% ipython --no-banner

In [1]: import numpy as np

In [2]: np.set_printoptions(suppress=True, linewidth=160)

In [3]: M = np.loadtxt("w.csv", delimiter=",")

In [4]: print(M.round(2))
[[ 3.83 -2.01 -1.7   1.68 -0.72 -0.19]
 [-4.14  1.2   1.34 -2.06  0.61  0.15]
 [ 4.06 -1.46 -1.46  1.95 -0.65 -0.16]
 [ 0.34 -4.3  -2.25 -0.85 -0.74 -0.25]
 [-4.25  0.66  1.09 -2.25  0.54  0.12]
 [ 2.72 -3.39 -2.2   0.72 -0.83 -0.24]
 [-0.31 -4.29 -2.13 -1.22 -0.68 -0.24]
 [ 4.09 -1.37 -1.42  1.99 -0.64 -0.16]
 [-3.55  2.49  1.89 -1.41  0.77  0.21]
 [ 0.87  4.2   1.98  1.51  0.6   0.22]
 [ 4.27 -0.44 -0.98  2.32 -0.5  -0.11]
 [-0.9  -4.19 -1.97 -1.53 -0.6  -0.22]
 [-1.17  4.17  2.33  0.35  0.8   0.26]
 [-2.71  3.4   2.21 -0.71  0.83  0.25]
 [ 2.92 -3.22 -2.15  0.87 -0.82 -0.24]
 [ 2.61  3.36  1.25  2.3   0.29  0.14]
 [ 0.22  4.3   2.15  1.17  0.69  0.24]
 [ 3.57  2.3   0.54  2.58  0.02  0.06]
 [-0.57 -4.25 -2.06 -1.36 -0.64 -0.23]
 [-3.27  2.86  2.03 -1.16  0.8   0.23]
 [ 1.06 -4.2  -2.32 -0.42 -0.8  -0.26]]

In [5]: Ac = M - M.mean(axis=0)

In [6]: V = np.linalg.svd(Ac)[2][:2]

In [7]: Y = Ac - Ac @ V.T @ V

In [8]: print(np.round(Y.std(axis=0), 2) + 0)
[0. 0. 0. 0. 0. 0.]

In [9]: print(round(np.linalg.norm(Y) / np.linalg.norm(Ac), 2))
0.0

In [10]: print(np.round(np.cov(Ac @ V.T, rowvar=False), 2) + 0)
[[16.72  0.  ]
 [ 0.    9.18]]

In [11]: print(np.round((Ac @ V.T).std(axis=0), 2))
[3.99 2.96]

In [12]: mat = np.loadtxt("data.csv", delimiter=",")

In [13]: print(mat)
[[ 1.  0.  0.  0.  0.  0.]
 [-2.  1.  0.  0.  0.  0.]
 [-1.  1.  1.  0.  0.  0.]
 [ 0.  0.  2.  1.  0.  0.]
 [ 1.  1. -1. -2.  1.  0.]
 [-2.  1.  0. -2.  2.  1.]]

In [14]: def softmax(z):
    ...:     e = np.exp(z - z.max(axis=-1, keepdims=True))
    ...:     return e / e.sum(axis=-1, keepdims=True)
    ...: 

In [15]: print(np.round(softmax(10 * mat[2]), 2) + 0)
[0.  0.5 0.5 0.  0.  0. ]

In [16]: print(np.round(softmax(mat[2] + -3), 2))
[0.04 0.31 0.31 0.11 0.11 0.11]

In [17]: print(np.round(softmax(mat[2]), 2))
[0.04 0.31 0.31 0.11 0.11 0.11]

In [18]: print(np.round(softmax(mat).sum(axis=1), 2))
[1. 1. 1. 1. 1. 1.]

In [19]: S = mat @ mat.T / np.sqrt(6)

In [20]: print(np.round(softmax(S)[2] @ mat, 2))
[-1.14  0.79  0.53 -0.43  0.54  0.25]

In [21]: print(np.round(softmax(S + np.triu(np.full(S.shape, -np.inf), 1)), 2) + 0)
[[1.   0.   0.   0.   0.   0.  ]
 [0.05 0.95 0.   0.   0.   0.  ]
 [0.09 0.46 0.46 0.   0.   0.  ]
 [0.08 0.08 0.19 0.64 0.   0.  ]
 [0.05 0.02 0.02 0.01 0.9  0.  ]
 [0.   0.02 0.01 0.   0.02 0.94]]

In [22]: q, V = np.linalg.qr(mat[:, :4])[0], np.linalg.qr(mat[:, 4:])[0]

In [23]: sv = np.linalg.svd(q.T @ V, compute_uv=False)

In [24]: print((sv > 0.9).sum())
2

In [25]: rng = np.random.default_rng(741)

In [26]: Y = mat + rng.integers(-2, 3, (6, 4)) @ rng.integers(-2, 3, (4, 6))

In [27]: print(Y)
[[-1.  1. -1. -2.  3. -2.]
 [-6.  3.  1. -2.  3.  1.]
 [-1.  0. -1. -6.  0.  5.]
 [ 7. -3. -1.  2. -4. -2.]
 [ 5. -1. -5. -2.  1. -6.]
 [-2. -1. -4. -2.  5. -7.]]

In [28]: print(np.abs(Y - mat).sum(axis=1))
[11. 13. 14. 20. 16. 17.]

In [29]: print(Y - mat)
[[-2.  1. -1. -2.  3. -2.]
 [-4.  2.  1. -2.  3.  1.]
 [ 0. -1. -2. -6.  0.  5.]
 [ 7. -3. -3.  1. -4. -2.]
 [ 4. -2. -4.  0.  0. -6.]
 [ 0. -2. -4.  0.  3. -8.]]

In [30]: print(np.linalg.matrix_rank(Y - mat, tol=1e-8))
4

In [31]: lab = rng.permutation(6)

In [32]: Y = mat[:, lab] * rng.choice([-1, 1], 6)

In [33]: print(Y)
[[ 0. -1.  0.  0. -0.  0.]
 [ 1.  2.  0.  0. -0.  0.]
 [ 1.  1.  0.  0. -1.  0.]
 [ 0. -0.  0.  0. -2.  1.]
 [ 1. -1.  0.  1.  1. -2.]
 [ 1.  2.  1.  2. -0. -2.]]

In [34]: Uu, _, vt = np.linalg.svd(mat.T @ Y)

In [35]: print(np.round(np.linalg.lstsq(mat, Y)[0], 2) + 0)
[[ 0. -1.  0.  0.  0.  0.]
 [ 1.  0.  0.  0.  0.  0.]
 [ 0.  0.  0.  0. -1.  0.]
 [ 0.  0.  0.  0.  0.  1.]
 [ 0.  0.  0.  1.  0.  0.]
 [ 0.  0.  1.  0.  0.  0.]]

In [36]: feats = np.load("mat.npy")

In [37]: print(feats)
[[ 3. -2.  0.]
 [-2.  3. -2.]
 [ 0. -2.  2.]]

In [38]: vals, V = np.linalg.eigh(feats)

In [39]: print(np.round(np.linalg.svd(feats, compute_uv=False), 2))
[5.63 2.52 0.14]

In [40]: print(np.round(np.linalg.eigvalsh(feats + -1 * np.eye(3)), 2))
[-1.14  1.52  4.63]

In [41]: print(np.round(V.T @ feats @ V, 2) + 0)
[[-0.14  0.    0.  ]
 [ 0.    2.52  0.  ]
 [ 0.    0.    5.63]]

In [42]: print(np.unique(vals.round(6) + 0, return_counts=True)[1])
[1 1 1]

In [43]: print((vals > 1e-8).sum(), (vals < -1e-8).sum())
2 1

In [44]: print(np.round(np.abs(V[:, -1]), 2))
[0.55 0.73 0.4 ]

In [45]: print(np.round(V @ np.diag(vals) @ V.T, 2) + 0)
[[ 3. -2.  0.]
 [-2.  3. -2.]
 [ 0. -2.  2.]]

In [46]: print(vals.round(2))
[-0.14  2.52  5.63]

In [47]: print(np.round(np.linalg.eigvalsh(feats @ feats), 2))
[ 0.02  6.33 31.65]

In [48]: print(vals.sum(), np.trace(feats))
8.0 8.0

In [49]: lab = rng.permutation(6)

In [50]: print(lab)
[1 2 0 3 5 4]

In [51]: Y = mat[lab][:, lab]

In [52]: print(np.trace(Y))
6.0

In [53]: print(np.all(np.linalg.eigvalsh(feats) > 0))
False

In [54]: print([round(float(np.linalg.det(feats[:i, :i])), 2) + 0 for i in range(1, 4)])
[3.0, 5.0, -2.0]

In [55]: print(round(float(np.linalg.eigvalsh(feats).min()), 2))
-0.14

In [56]: A = np.load("layer18.npy")

In [57]: print(A)
[[-1 -4 -3  2 -1]
 [ 5 -1  0  1 -3]
 [ 0 -3 -4 -3  3]
 [-2 -1  4 -4  3]
 [-1  3  5 -5 -3]]

In [58]: print((A - A.T) / 2)
[[ 0.  -4.5 -1.5  2.   0. ]
 [ 4.5  0.   1.5  1.  -3. ]
 [ 1.5 -1.5  0.  -3.5 -1. ]
 [-2.  -1.   3.5  0.   4. ]
 [ 0.   3.   1.  -4.   0. ]]

In [59]: print(np.linalg.matrix_power(A, 4))
[[  537  -360 -1042   621  -531]
 [ 1101    51  -642  -846    69]
 [ -804    24   469   117  -330]
 [ -150  -651   -49   306   417]
 [  219  -342  -281  -987  1206]]

In [60]: print(np.trace(A))
-13

In [61]: print(np.allclose(A, A.T))
False

In [62]: print((A + A.T) / 2)
[[-1.   0.5 -1.5  0.  -1. ]
 [ 0.5 -1.  -1.5  0.   0. ]
 [-1.5 -1.5 -4.   0.5  4. ]
 [ 0.   0.   0.5 -4.  -1. ]
 [-1.   0.   4.  -1.  -3. ]]

In [63]: print(A @ A)
[[-22  12  18   0  13]
 [ -9 -29 -26  20  10]
 [-12  27  19   6 -21]
 [  2  10 -11 -16  -4]
 [ 29 -18 -52  21   1]]

In [64]: Y = np.array([[1, 1], [1, -1]])

In [65]: F = np.kron(Y, np.kron(Y, Y))[rng.permutation(8)][:5]

In [66]: print(F)
[[ 1 -1 -1  1 -1  1  1 -1]
 [ 1 -1  1 -1 -1  1 -1  1]
 [ 1  1  1  1  1  1  1  1]
 [ 1 -1 -1  1  1 -1 -1  1]
 [ 1  1 -1 -1  1  1 -1 -1]]

In [67]: u = np.array([1, -1, -1])

In [68]: print(np.array([np.convolve(row, u, "same") for row in F]))
[[-2 -1  3 -1  1  1 -3  0]
 [-2  1 -1 -1  3 -1  1  0]
 [ 0 -1 -1 -1 -1 -1 -1 -2]
 [-2 -1  3  1 -3 -1  3  0]
 [ 0 -3 -1  3  1 -3 -1  2]]

In [69]: print(np.cross(F[0, :3], F[3, :3]))
[0 0 0]

In [70]: Y = F + rng.integers(-2, 3, (5, 2)) @ rng.integers(-2, 3, (2, 8))

In [71]: print(Y)
[[-1  0  4  0 -5 -2  4 -7]
 [-1  2  4 -4 -1 -4  0 -1]
 [ 3  0 -4  2  5  4 -2  7]
 [ 0  0  1  0  0 -3  0 -1]
 [-1  1  5 -1 -5 -1  3 -9]]

In [72]: print(np.abs(Y - F).sum(axis=1))
[25 19 25 11 28]

In [73]: print(np.round(np.linalg.svd(Y - F, compute_uv=False), 2) + 0)
[19.98  6.38  0.    0.    0.  ]

In [74]: Uu, sv, vt = np.linalg.svd(F, full_matrices=False)

In [75]: print(np.round(np.cumsum(sv ** 2) / np.sum(sv ** 2), 2))
[0.2 0.4 0.6 0.8 1. ]

In [76]: print(np.allclose(Uu * sv @ vt, F))
True

In [77]: print(np.round(vt @ vt.T, 2) + 0)
[[1. 0. 0. 0. 0.]
 [0. 1. 0. 0. 0.]
 [0. 0. 1. 0. 0.]
 [0. 0. 0. 1. 0.]
 [0. 0. 0. 0. 1.]]

In [78]: print(round(float(np.sqrt((sv ** 2).sum())), 2), np.round(np.linalg.norm(F), 2))
6.32 6.32

In [79]: print(np.round(softmax(10 * feats[0]), 2) + 0)
[1. 0. 0.]

In [80]: print(np.round(softmax(feats[0] + 5), 2))
[0.95 0.01 0.05]

In [81]: print(np.round(softmax(feats).sum(axis=1), 2))
[1. 1. 1.]

In [82]: S = feats @ feats.T / np.sqrt(3)

In [83]: print(softmax(S).round(6).argmax(axis=1))
[0 1 2]

In [84]: print(np.round(softmax(S + np.triu(np.full(S.shape, -np.inf), 1)), 2) + 0)
[[1.   0.   0.  ]
 [0.   1.   0.  ]
 [0.09 0.   0.91]]

In [85]: Y = F[0, 0] * F[1:] - np.outer(F[1:, 0], F[0])

In [86]: print(Y)
[[ 0  0  2 -2  0  0 -2  2]
 [ 0  2  2  0  2  0  0  2]
 [ 0  0  0  0  2 -2 -2  2]
 [ 0  2  0 -2  2  0 -2  0]]

In [87]: print(np.linalg.matrix_rank(Y), np.linalg.matrix_rank(F))
4 5

In [88]: Y = np.array([[0, 2, 2, 2, 3],
    ...:     [1, 3, 2, 1, 0],
    ...:     [1, 3, 0, 0, 0],
    ...:     [2, 1, 0, 3, 2],
    ...:     [1, 3, 0, 2, 3]])

In [89]: W0 = np.triu(Y, 1)

In [90]: print(W0)
[[0 2 2 2 3]
 [0 0 2 1 0]
 [0 0 0 0 0]
 [0 0 0 0 2]
 [0 0 0 0 0]]

In [91]: print(np.unique(W0.round(6), axis=0).shape)
(4, 5)
